% python3 -q
>>> import numpy as np
>>> from numpy import linalg as LA
>>> np.set_printoptions(precision=2, suppress=True, linewidth=160)
>>> rnd = lambda a: np.round(a, 2) + 0
>>> mat = 0.9 ** np.abs(np.subtract.outer(np.arange(3), np.arange(3)))
>>> mat
array([[1.  , 0.9 , 0.81],
       [0.9 , 1.  , 0.9 ],
       [0.81, 0.9 , 1.  ]])
>>> L = LA.cholesky(mat)
>>> rnd(np.diag(L) ** 2)
array([1.  , 0.19, 0.19])
>>> LA.eigvalsh(mat).min() > 0
np.True_
>>> L @ L.T
array([[1.  , 0.9 , 0.81],
       [0.9 , 1.  , 0.9 ],
       [0.81, 0.9 , 1.  ]])
>>> rnd(L)
array([[1.  , 0.  , 0.  ],
       [0.9 , 0.44, 0.  ],
       [0.81, 0.39, 0.44]])
>>> X = np.load("layer0.npy")
>>> X
array([[ 1,  1,  1,  1, -1, -1, -1, -1],
       [ 1,  1, -1, -1, -1, -1,  1,  1],
       [ 1,  1, -1, -1,  1,  1, -1, -1],
       [ 1, -1,  1, -1,  1, -1,  1, -1],
       [ 1, -1, -1,  1, -1,  1,  1, -1]])
>>> rnd(LA.svd(X, compute_uv=False))
array([2.83, 2.83, 2.83, 2.83, 2.83])
>>> X - X[0]
array([[ 0,  0,  0,  0,  0,  0,  0,  0],
       [ 0,  0, -2, -2,  0,  0,  2,  2],
       [ 0,  0, -2, -2,  2,  2,  0,  0],
       [ 0, -2,  0, -2,  2,  0,  2,  0],
       [ 0, -2, -2,  0,  0,  2,  2,  0]])
>>> X.mean(axis=0)
array([ 1. ,  0.2, -0.2, -0.2, -0.2, -0.2,  0.2, -0.6])
>>> rnd(LA.norm(X))
np.float64(6.32)
>>> np.unravel_index(np.abs(X).argmax(), X.shape)
(np.int64(0), np.int64(0))
>>> arr = np.load("sample2.npy")
>>> arr
array([[4., 1., 1., 1.],
       [1., 4., 1., 1.],
       [1., 1., 4., 1.],
       [1., 1., 1., 4.]])
>>> rng = np.random.default_rng(239233)
>>> labels = rng.permutation(4)
>>> other = arr[:, labels] * rng.choice([-1, 1], 4)
>>> other
array([[ 1., -4., -1.,  1.],
       [ 1., -1., -1.,  4.],
       [ 4., -1., -1.,  1.],
       [ 1., -1., -4.,  1.]])
>>> left, _, Vh = LA.svd(arr.T @ other)
>>> rnd(left @ Vh)
array([[ 0., -1.,  0.,  0.],
       [ 0.,  0.,  0.,  1.],
       [ 1.,  0.,  0.,  0.],
       [ 0.,  0., -1.,  0.]])
>>> J = np.loadtxt("data.csv", delimiter=",")
>>> J
array([[-8.,  8.,  4., -3.,  0.,  5.,  4., -6.],
       [ 3., -5., -5.,  5.,  6., -2.,  3., -3.],
       [-2.,  4.,  4., -6.,  1., -5.,  2.,  7.],
       [-2.,  4.,  4., -6.,  1., -5.,  2.,  7.]])
>>> # row 3 repeats row 2
>>> rnd(np.trace(LA.pinv(J) @ J))
np.float64(3.0)
>>> rnd(J @ LA.pinv(J) @ J)
array([[-8.,  8.,  4., -3.,  0.,  5.,  4., -6.],
       [ 3., -5., -5.,  5.,  6., -2.,  3., -3.],
       [-2.,  4.,  4., -6.,  1., -5.,  2.,  7.],
       [-2.,  4.,  4., -6.,  1., -5.,  2.,  7.]])
>>> np.unique(J.round(6), axis=0).shape
(3, 8)
>>> rank = LA.matrix_rank(J)
>>> rank
np.int64(3)
>>> N = LA.svd(J)[2][rank:].T
>>> N.shape
(8, 5)
>>> [int(LA.matrix_rank(np.delete(J, i, axis=0))) for i in range(4)]
[2, 2, 3, 3]
>>> left, s, Vh = LA.svd(J)
>>> V = Vh[:(s > 1e-8).sum()]
>>> x0 = J[0] + 2 * J[1] + rng.integers(2) * np.eye(8)[7]
>>> x0
array([ -2.,  -2.,  -6.,   7.,  12.,   1.,  10., -12.])
>>> LA.matrix_rank(np.vstack([J, x0]))
np.int64(3)
>>> rnd(LA.norm(x0 - V.T @ V @ x0))
np.float64(0.0)
>>> np.allclose(V.T @ V @ x0, x0)
True
>>> LA.matrix_rank(J)
np.int64(3)
>>> J.sum(axis=1)
array([4., 2., 5., 5.])
>>> J.shape
(4, 8)
>>> J.mean(axis=0)
array([-2.25,  2.75,  1.75, -2.5 ,  2.  , -1.75,  2.75,  1.25])
